% ipython --no-banner

In [1]: import numpy as np

In [2]: np.set_printoptions(suppress=True, linewidth=200)

In [3]: def tidy(a):
   ...:     return np.round(a, 2) + 0
   ...: 

In [4]: data = np.loadtxt("x.csv", delimiter=",")

In [5]: print(tidy(data))
[[0.02 0.14 0.02]
 [0.14 0.96 0.14]
 [0.02 0.14 0.02]]

In [6]: # row 1 is much longer than the rest

In [7]: print([round(float(x), 2) for x in np.linalg.svd(data, compute_uv=False)[:3]])
[1.0, 0.0, 0.0]

In [8]: print(np.linalg.matrix_rank(data, rtol=0.1))
1

In [9]: print(np.argsort(-np.linalg.norm(data, axis=0).round(6), kind="stable")[:3])
[1 0 2]

In [10]: print(np.einsum("ii->", data))
1.0

In [11]: print(tidy(np.poly(data)))
[ 1. -1.  0.  0.]

In [12]: print(np.allclose(data[:-1].T @ np.linalg.lstsq(data[:-1].T, data[-1])[0], data[-1]))
True

In [13]: print(np.unique(data.round(6), axis=0).shape)
(2, 3)

In [14]: rank = np.linalg.matrix_rank(data)

In [15]: print(rank)
1

In [16]: N = np.linalg.svd(data)[2][rank:].T

In [17]: print([int(np.linalg.matrix_rank(data[:i])) for i in range(1, len(data) + 1)])
[1, 1, 1]

In [18]: print(np.linalg.matrix_rank(data.T @ data), np.linalg.matrix_rank(data @ data.T))
1 1

In [19]: print([int(np.linalg.matrix_rank(data[:, :j + 1])) for j in range(3)])
[1, 1, 1]

In [20]: A = np.load("m.npy")

In [21]: print(A)
[[ 0  1  1  3  2  2]
 [ 0  1  1  4  4  5]
 [ 1  1  2  7  5  5]
 [ 4  1  5  8  7  6]
 [ 7  3  7 11  8  7]
 [10  5  8 13  8  9]
 [10  7 11 16  8 10]
 [11  9 12 19  9 10]
 [12  9 14 20  9 13]
 [14  9 15 20  9 13]
 [17 11 15 21 11 14]
 [19 14 17 24 14 17]
 [21 17 20 24 16 19]
 [24 18 20 25 16 21]
 [24 18 20 26 16 21]
 [25 20 22 26 16 24]
 [28 20 24 29 19 26]
 [29 21 26 32 19 26]
 [31 23 27 33 21 27]
 [31 23 28 34 21 27]
 [31 26 31 35 21 30]
 [32 28 33 35 21 33]
 [35 31 33 36 21 35]
 [35 34 33 36 21 38]
 [37 35 34 37 24 39]
 [40 38 36 38 25 39]
 [41 39 37 40 25 41]
 [42 39 39 40 25 42]
 [44 41 39 42 26 42]
 [47 42 42 43 29 44]
 [50 42 44 44 32 46]
 [53 42 44 47 33 46]
 [55 45 47 48 34 46]
 [57 47 50 51 34 46]]

In [22]: O, R = np.linalg.qr(A)

In [23]: print(tidy(abs(R[0, 0])), tidy(np.linalg.norm(A[:, 0])))
183.63 183.63

In [24]: print(tidy(np.abs(np.diag(R))))
[183.63  15.17   9.56  13.33   7.21   7.49]

In [25]: print(np.allclose(R.T @ R, A.T @ A))
True

In [26]: print(tidy(O.T @ O))
[[1. 0. 0. 0. 0. 0.]
 [0. 1. 0. 0. 0. 0.]
 [0. 0. 1. 0. 0. 0.]
 [0. 0. 0. 1. 0. 0.]
 [0. 0. 0. 0. 1. 0.]
 [0. 0. 0. 0. 0. 1.]]
